In [1]: import numpy as np

In [2]: import numpy.linalg as la

In [3]: np.set_printoptions(precision=2, suppress=True, linewidth=100)

In [4]: def tidy(a):
   ...:     return np.round(a, 2) + 0
   ...: 

In [5]: K = np.load("a.npy")

In [6]: K
Out[6]: 
array([[3, 3, 3],
       [3, 2, 0],
       [9, 7, 3]])

In [7]: rng = np.random.default_rng(1370)

In [8]: idx = rng.permutation(3)

In [9]: idx
Out[9]: array([1, 0, 2])

In [10]: A2 = K[idx][:, idx]

In [11]: np.allclose(A2, K)
Out[11]: False

In [12]: A2
Out[12]: 
array([[2, 3, 0],
       [3, 3, 3],
       [7, 9, 3]])

In [13]: np.trace(A2)
Out[13]: np.int64(8)

In [14]: feats = np.loadtxt("dump.csv", delimiter=",")

In [15]: feats
Out[15]: 
array([[  1.,   1.,  -2.,   3.,  -1.,   0.],
       [ -1.,   0.,  -4.,   5.,   0.,   2.],
       [ -3.,   1.,  -4.,   3.,   2.,   1.],
       [ -4.,   2.,  -3.,   0.,  -1.,   4.],
       [ -6.,   5.,  -4.,  -2.,  -2.,   5.],
       [ -9.,   8.,  -5.,  -5.,   0.,   6.],
       [-12.,   5.,  -6.,  -7.,  -1.,   6.],
       [-14.,   3.,  -8.,  -8.,   1.,   3.],
       [-11.,   6.,  -9.,  -6.,  -1.,   0.],
       [ -8.,   7.,  -6.,  -9.,  -2.,   0.],
       [ -6.,   6.,  -5., -10.,   1.,  -1.],
       [ -7.,   6.,  -4., -11.,   1.,  -1.],
       [-10.,   7.,  -6., -13.,   3.,   2.],
       [ -9.,   7.,  -5., -12.,   6.,   4.],
       [-12.,   5.,  -4., -11.,   6.,   4.]])

In [16]: Ac = (feats - feats.mean(axis=0)) / feats.std(axis=0)

In [17]: tidy(Ac.std(axis=0))
Out[17]: array([1., 1., 1., 1., 1., 1.])

In [18]: np.argwhere(np.abs(Ac) > 2)
Out[18]: 
array([[ 0,  0],
       [ 8,  2],
       [13,  4],
       [14,  4]])

In [19]: c = la.lstsq(np.delete(Ac, 4, axis=1), Ac[:, 4])[0]

In [20]: np.abs(c).argmax()
Out[20]: np.int64(3)

In [21]: d = la.norm(feats[:, None] - feats[None], axis=-1)

In [22]: (d + 1e9 * np.eye(15)).round(6).argmin(axis=1)
Out[22]: array([ 1,  2,  1,  4,  3,  6,  5,  6,  9, 10, 11, 10, 13, 14, 13])

In [23]: np.flatnonzero(d[5] < d.mean() / 2)
Out[23]: array([5, 6])

In [24]: tidy(d[:5, :5])
Out[24]: 
array([[ 0.  ,  4.24,  5.48,  7.21, 10.95],
       [ 4.24,  0.  ,  3.74,  6.63, 10.58],
       [ 5.48,  3.74,  0.  ,  5.48,  9.06],
       [ 7.21,  6.63,  5.48,  0.  ,  4.47],
       [10.95, 10.58,  9.06,  4.47,  0.  ]])

In [25]: tidy(d[5])
Out[25]: 
array([16.09, 15.65, 13.38,  9.75,  5.74,  0.  ,  4.9 ,  8.83,  7.87,  7.68,  9.38,  9.75,  9.59,
        9.49,  9.75])

In [26]: np.unravel_index(d.round(6).argmax(), d.shape)
Out[26]: (np.int64(1), np.int64(12))

In [27]: O, Rm = la.qr(feats)

In [28]: O.shape, Rm.shape
Out[28]: ((15, 6), (6, 6))

In [29]: tidy(O @ Rm)
Out[29]: 
array([[  1.,   1.,  -2.,   3.,  -1.,   0.],
       [ -1.,   0.,  -4.,   5.,   0.,   2.],
       [ -3.,   1.,  -4.,   3.,   2.,   1.],
       [ -4.,   2.,  -3.,   0.,  -1.,   4.],
       [ -6.,   5.,  -4.,  -2.,  -2.,   5.],
       [ -9.,   8.,  -5.,  -5.,   0.,   6.],
       [-12.,   5.,  -6.,  -7.,  -1.,   6.],
       [-14.,   3.,  -8.,  -8.,   1.,   3.],
       [-11.,   6.,  -9.,  -6.,  -1.,   0.],
       [ -8.,   7.,  -6.,  -9.,  -2.,   0.],
       [ -6.,   6.,  -5., -10.,   1.,  -1.],
       [ -7.,   6.,  -4., -11.,   1.,  -1.],
       [-10.,   7.,  -6., -13.,   3.,   2.],
       [ -9.,   7.,  -5., -12.,   6.,   4.],
       [-12.,   5.,  -4., -11.,   6.,   4.]])

In [30]: tidy(np.abs(np.diag(Rm)))
Out[30]: array([32.85,  8.22,  6.46, 10.62,  7.84,  4.74])

In [31]: tidy(np.trace(O @ O.T))
Out[31]: np.float64(6.0)

In [32]: Z = feats[[10, 12]].astype(float)

In [33]: for _ in range(3):
    ...:     idx = la.norm(feats[:, None] - Z, axis=-1).argmin(axis=1)
    ...:     Z = np.array([feats[idx == j].mean(axis=0) for j in range(2)])
    ...: 

In [34]: idx
Out[34]: array([0, 0, 0, 0, 0, 1, 1, 1, 1, 1, 1, 1, 1, 1, 1])

In [35]: np.abs(Z[1] - Z[0]).argmax()
Out[35]: np.int64(3)

In [36]: Z
Out[36]: 
array([[-2.6,  1.8, -3.4,  1.8, -0.4,  2.4],
       [-9.8,  6. , -5.8, -9.2,  1.4,  2.3]])

In [37]: tidy(Z[1] - Z[0])
Out[37]: array([ -7.2,   4.2,  -2.4, -11. ,   1.8,  -0.1])

In [38]: left, sv, Vt = la.svd(Z, full_matrices=False)

In [39]: tidy(np.sqrt((sv ** 2).sum())), tidy(la.norm(Z))
Out[39]: (np.float64(16.98), np.float64(16.98))

In [40]: tidy(sv / sv[0])
Out[40]: array([1.  , 0.29])

In [41]: tidy(left.T @ Z @ Vt.T)
Out[41]: 
array([[16.31,  0.  ],
       [ 0.  ,  4.73]])

In [42]: tidy(Vt @ Vt.T)
Out[42]: 
array([[1., 0.],
       [0., 1.]])

In [43]: tidy(sv)
Out[43]: array([16.31,  4.73])

In [44]: tidy(np.cumsum(sv ** 2) / np.sum(sv ** 2))
Out[44]: array([0.92, 1.  ])

In [45]: np.abs(left[:, 0]).round(6).argmax()
Out[45]: np.int64(1)

In [46]: (sv > 1e-8).sum()
Out[46]: np.int64(2)

In [47]: t = np.deg2rad(127)

In [48]: data = np.eye(10)

In [49]: data[np.ix_([6, 4], [6, 4])] = [[np.cos(t), -np.sin(t)], [np.sin(t), np.cos(t)]]

In [50]: tidy(data)
Out[50]: 
array([[ 1. ,  0. ,  0. ,  0. ,  0. ,  0. ,  0. ,  0. ,  0. ,  0. ],
       [ 0. ,  1. ,  0. ,  0. ,  0. ,  0. ,  0. ,  0. ,  0. ,  0. ],
       [ 0. ,  0. ,  1. ,  0. ,  0. ,  0. ,  0. ,  0. ,  0. ,  0. ],
       [ 0. ,  0. ,  0. ,  1. ,  0. ,  0. ,  0. ,  0. ,  0. ,  0. ],
       [ 0. ,  0. ,  0. ,  0. , -0.6,  0. ,  0.8,  0. ,  0. ,  0. ],
       [ 0. ,  0. ,  0. ,  0. ,  0. ,  1. ,  0. ,  0. ,  0. ,  0. ],
       [ 0. ,  0. ,  0. ,  0. , -0.8,  0. , -0.6,  0. ,  0. ,  0. ],
       [ 0. ,  0. ,  0. ,  0. ,  0. ,  0. ,  0. ,  1. ,  0. ,  0. ],
       [ 0. ,  0. ,  0. ,  0. ,  0. ,  0. ,  0. ,  0. ,  1. ,  0. ],
       [ 0. ,  0. ,  0. ,  0. ,  0. ,  0. ,  0. ,  0. ,  0. ,  1. ]])

In [51]: # columns are unit length and at right angles

In [52]: x = np.array([2, -1, -2, 2, 0, -1, -2, 2, -1, 1])

In [53]: target = data @ x

In [54]: c, lr = np.zeros(10), 1 / la.norm(data, 2) ** 2

In [55]: for i in range(15):
    ...:     c -= lr * data.T @ (data @ c - target)
    ...:     if i % 5 == 0: print(i, round(la.norm(data @ c - target), 2))
    ...: 
0 0.0
5 0.0
10 0.0

In [56]: tidy(la.cond(data))
Out[56]: np.float64(1.0)

In [57]: idx = rng.permutation(10)

In [58]: idx
Out[58]: array([5, 2, 3, 7, 8, 1, 6, 0, 9, 4])

In [59]: A2 = data[idx][:, idx]

In [60]: tidy(np.diag(A2))
Out[60]: array([ 1. ,  1. ,  1. ,  1. ,  1. ,  1. , -0.6,  1. ,  1. , -0.6])

In [61]: np.allclose(A2, data)
Out[61]: False

In [62]: tidy(A2)
Out[62]: 
array([[ 1. ,  0. ,  0. ,  0. ,  0. ,  0. ,  0. ,  0. ,  0. ,  0. ],
       [ 0. ,  1. ,  0. ,  0. ,  0. ,  0. ,  0. ,  0. ,  0. ,  0. ],
       [ 0. ,  0. ,  1. ,  0. ,  0. ,  0. ,  0. ,  0. ,  0. ,  0. ],
       [ 0. ,  0. ,  0. ,  1. ,  0. ,  0. ,  0. ,  0. ,  0. ,  0. ],
       [ 0. ,  0. ,  0. ,  0. ,  1. ,  0. ,  0. ,  0. ,  0. ,  0. ],
       [ 0. ,  0. ,  0. ,  0. ,  0. ,  1. ,  0. ,  0. ,  0. ,  0. ],
       [ 0. ,  0. ,  0. ,  0. ,  0. ,  0. , -0.6,  0. ,  0. , -0.8],
       [ 0. ,  0. ,  0. ,  0. ,  0. ,  0. ,  0. ,  1. ,  0. ,  0. ],
       [ 0. ,  0. ,  0. ,  0. ,  0. ,  0. ,  0. ,  0. ,  1. ,  0. ],
       [ 0. ,  0. ,  0. ,  0. ,  0. ,  0. ,  0.8,  0. ,  0. , -0.6]])
